$ python3 -q
>>> import numpy as np
>>> from numpy import linalg as LA
>>> np.set_printoptions(precision=1, suppress=True, linewidth=200, sign=" ")
>>> data = np.load("test2.npy")
>>> data
array([[ 0.1,  0.1, -0.2,  0.1],
       [ 0.1,  0.1, -0.2,  0.1],
       [-0.2, -0.2,  0.8, -0.2],
       [ 0.1,  0.1, -0.2,  0.1]])
>>> Uu, s, VT = LA.svd(data)
>>> np.argmax(s[:-1] / (s[1:] + 1e-6)) + 1
np.int64(1)
>>> out = Uu[:, :1] @ np.diag(s[:1]) @ VT[:1]
>>> out
array([[ 0.1,  0.1, -0.2,  0.1],
       [ 0.1,  0.1, -0.2,  0.1],
       [-0.3, -0.2,  0.8, -0.2],
       [ 0.1,  0.1, -0.2,  0.1]])
>>> u = np.array([2, -1, 3, 3, -2, 2, -5, 1, -4, -4, -1, 4])
>>> mat = u[np.abs(np.subtract.outer(np.arange(12), np.arange(12)))]
>>> mat
array([[ 2, -1,  3,  3, -2,  2, -5,  1, -4, -4, -1,  4],
       [-1,  2, -1,  3,  3, -2,  2, -5,  1, -4, -4, -1],
       [ 3, -1,  2, -1,  3,  3, -2,  2, -5,  1, -4, -4],
       [ 3,  3, -1,  2, -1,  3,  3, -2,  2, -5,  1, -4],
       [-2,  3,  3, -1,  2, -1,  3,  3, -2,  2, -5,  1],
       [ 2, -2,  3,  3, -1,  2, -1,  3,  3, -2,  2, -5],
       [-5,  2, -2,  3,  3, -1,  2, -1,  3,  3, -2,  2],
       [ 1, -5,  2, -2,  3,  3, -1,  2, -1,  3,  3, -2],
       [-4,  1, -5,  2, -2,  3,  3, -1,  2, -1,  3,  3],
       [-4, -4,  1, -5,  2, -2,  3,  3, -1,  2, -1,  3],
       [-1, -4, -4,  1, -5,  2, -2,  3,  3, -1,  2, -1],
       [ 4, -1, -4, -4,  1, -5,  2, -2,  3,  3, -1,  2]])
>>> # equal to its transpose
>>> Q, vecs = LA.qr(mat[:, :1])[0], LA.qr(mat[:, 1:])[0]
>>> s = LA.svd(Q.T @ vecs, compute_uv=False)
>>> (s > 0.9).sum()
np.int64(1)
>>> u = np.array([2, 0, 4, 0, 1, 7, 2, 0, 3, 5, 2, 2])
>>> out = mat + np.outer(u, np.eye(12)[6])
>>> LA.matrix_rank(LA.inv(out) - LA.inv(mat), tol=1e-8)
np.int64(1)
>>> LA.matrix_rank(out - mat)
np.int64(1)
>>> out
array([[ 2., -1.,  3.,  3., -2.,  2., -3.,  1., -4., -4., -1.,  4.],
       [-1.,  2., -1.,  3.,  3., -2.,  2., -5.,  1., -4., -4., -1.],
       [ 3., -1.,  2., -1.,  3.,  3.,  2.,  2., -5.,  1., -4., -4.],
       [ 3.,  3., -1.,  2., -1.,  3.,  3., -2.,  2., -5.,  1., -4.],
       [-2.,  3.,  3., -1.,  2., -1.,  4.,  3., -2.,  2., -5.,  1.],
       [ 2., -2.,  3.,  3., -1.,  2.,  6.,  3.,  3., -2.,  2., -5.],
       [-5.,  2., -2.,  3.,  3., -1.,  4., -1.,  3.,  3., -2.,  2.],
       [ 1., -5.,  2., -2.,  3.,  3., -1.,  2., -1.,  3.,  3., -2.],
       [-4.,  1., -5.,  2., -2.,  3.,  6., -1.,  2., -1.,  3.,  3.],
       [-4., -4.,  1., -5.,  2., -2.,  8.,  3., -1.,  2., -1.,  3.],
       [-1., -4., -4.,  1., -5.,  2.,  0.,  3.,  3., -1.,  2., -1.],
       [ 4., -1., -4., -4.,  1., -5.,  4., -2.,  3.,  3., -1.,  2.]])
